$ python3 -q
>>> import numpy as np
>>> np.set_printoptions(precision=2, suppress=True, linewidth=100)
>>> def rd(a):
...     return np.round(a, 2) + 0
... 
>>> X = np.load("w.npy")
>>> X
array([[-3, -2, -1,  0,  1,  2,  3],
       [ 4,  5,  6,  7,  8,  9, 10],
       [11, 12, 13, 14, 15, 16, 17],
       [18, 19, 20, 21, 22, 23, 24],
       [25, 26, 27, 28, 29, 30, 31],
       [32, 33, 34, 35, 36, 37, 38],
       [39, 40, 41, 42, 43, 44, 45]])
>>> rng = np.random.default_rng(202)
>>> idx = rng.permutation(7)
>>> idx
array([3, 6, 2, 0, 4, 1, 5])
>>> M2 = X[idx][:, idx]
>>> np.diag(M2)
array([21, 45, 13, -3, 29,  5, 37])
>>> rd(np.linalg.det(M2)), rd(np.linalg.det(X[idx]))
(np.float64(0.0), np.float64(0.0))
>>> M2
array([[21, 24, 20, 18, 22, 19, 23],
       [42, 45, 41, 39, 43, 40, 44],
       [14, 17, 13, 11, 15, 12, 16],
       [ 0,  3, -1, -3,  1, -2,  2],
       [28, 31, 27, 25, 29, 26, 30],
       [ 7, 10,  6,  4,  8,  5,  9],
       [35, 38, 34, 32, 36, 33, 37]])
>>> Uu, sv, Vt = np.linalg.svd(X)
>>> evecs = Vt[:(sv > 1e-8).sum()]
>>> vec = X[3] + 2 * X[6] + rng.integers(2) * np.eye(7)[3]
>>> vec
array([ 96.,  99., 102., 105., 108., 111., 114.])
>>> np.linalg.matrix_rank(np.vstack([X, vec]))
np.int64(2)
>>> rd(np.linalg.norm(vec - evecs.T @ evecs @ vec))
np.float64(0.0)
>>> rd(evecs.T @ evecs)
array([[ 0.46,  0.36,  0.25,  0.14,  0.04, -0.07, -0.18],
       [ 0.36,  0.29,  0.21,  0.14,  0.07,  0.  , -0.07],
       [ 0.25,  0.21,  0.18,  0.14,  0.11,  0.07,  0.04],
       [ 0.14,  0.14,  0.14,  0.14,  0.14,  0.14,  0.14],
       [ 0.04,  0.07,  0.11,  0.14,  0.18,  0.21,  0.25],
       [-0.07,  0.  ,  0.07,  0.14,  0.21,  0.29,  0.36],
       [-0.18, -0.07,  0.04,  0.14,  0.25,  0.36,  0.46]])
>>> rd(np.diag(evecs.T @ evecs))
array([0.46, 0.29, 0.18, 0.14, 0.18, 0.29, 0.46])
